% python3 -q
>>> import numpy as np
>>> np.set_printoptions(suppress=True, linewidth=200)
>>> def rnd(a):
...     return np.round(a, 3) + 0
... 
>>> arr = np.tanh(np.array([[0.3],
...     [-0.1],
...     [-0.2],
...     [-1.8],
...     [-0.3],
...     [0.2],
...     [-0.4],
...     [-1.6],
...     [-1.5],
...     [0.6],
...     [-0.3],
...     [-0.5],
...     [0.8],
...     [-0.2],
...     [-0.3],
...     [-2.4],
...     [0.5]]) @ np.array([[-0.1, -2.0, 0.7]]))
>>> rnd(arr)
array([[-0.03 , -0.537,  0.207],
       [ 0.01 ,  0.197, -0.07 ],
       [ 0.02 ,  0.38 , -0.139],
       [ 0.178,  0.999, -0.851],
       [ 0.03 ,  0.537, -0.207],
       [-0.02 , -0.38 ,  0.139],
       [ 0.04 ,  0.664, -0.273],
       [ 0.159,  0.997, -0.808],
       [ 0.149,  0.995, -0.782],
       [-0.06 , -0.834,  0.397],
       [ 0.03 ,  0.537, -0.207],
       [ 0.05 ,  0.762, -0.336],
       [-0.08 , -0.922,  0.508],
       [ 0.02 ,  0.38 , -0.139],
       [ 0.03 ,  0.537, -0.207],
       [ 0.235,  1.   , -0.933],
       [-0.05 , -0.762,  0.336]])
>>> M2 = np.c_[arr[:, :2] @ np.array([[1, -1], [0, -2]]), np.array([8, -7, 3, 8, -8, 4, -4, -3, -8, 0, 4, -7, 4, -6, 5, -3, 2])]
>>> rnd(M2)
array([[-0.03 ,  1.104,  8.   ],
       [ 0.01 , -0.405, -7.   ],
       [ 0.02 , -0.78 ,  3.   ],
       [ 0.178, -2.175,  8.   ],
       [ 0.03 , -1.104, -8.   ],
       [-0.02 ,  0.78 ,  4.   ],
       [ 0.04 , -1.368, -4.   ],
       [ 0.159, -2.152, -3.   ],
       [ 0.149, -2.139, -8.   ],
       [-0.06 ,  1.727,  0.   ],
       [ 0.03 , -1.104,  4.   ],
       [ 0.05 , -1.573, -7.   ],
       [-0.08 ,  1.923,  4.   ],
       [ 0.02 , -0.78 , -6.   ],
       [ 0.03 , -1.104,  5.   ],
       [ 0.235, -2.235, -3.   ],
       [-0.05 ,  1.573,  2.   ]])
>>> rnd(np.linalg.lstsq(arr, M2[:, 0])[0])
array([1., 0., 0.])
>>> rnd(np.linalg.norm(M2 - arr @ np.linalg.lstsq(arr, M2)[0], axis=0))
array([ 0.   ,  0.   , 20.026])
>>> x0 = np.array([0, 1, 1])
>>> target = arr @ x0
>>> rnd(np.linalg.pinv(arr) @ arr)
array([[1., 0., 0.],
       [0., 1., 0.],
       [0., 0., 1.]])
>>> rnd(target)
array([-0.33 ,  0.127,  0.241,  0.147,  0.33 , -0.241,  0.391,  0.189,  0.213, -0.437,  0.33 ,  0.425, -0.414,  0.241,  0.33 ,  0.067, -0.425])
>>> rnd(np.linalg.lstsq(arr, target)[0])
array([0., 1., 1.])
>>> rng = np.random.default_rng(1520)
>>> target = target + 0.3 * rng.normal(size=17)
>>> rnd(target)
array([-0.74 ,  0.198,  0.457,  0.579,  0.433, -0.615,  0.455, -0.186,  0.404, -0.203,  0.38 ,  0.535,  0.081,  0.425,  0.738,  0.609, -0.753])
>>> coef, *_ = np.linalg.lstsq(arr, target)
>>> coef.round()
array([19.,  2.,  7.])
>>> rnd(arr.T @ (target - arr @ coef))
array([0., 0., 0.])
>>> rnd(coef)
array([19.136,  2.336,  6.508])
>>> [round(float(np.linalg.norm(np.linalg.solve(arr.T @ arr + lam * np.eye(3), arr.T @ target))), 2) for lam in (0, 1, 10, 100)]
[20.35, 0.5, 0.24, 0.05]
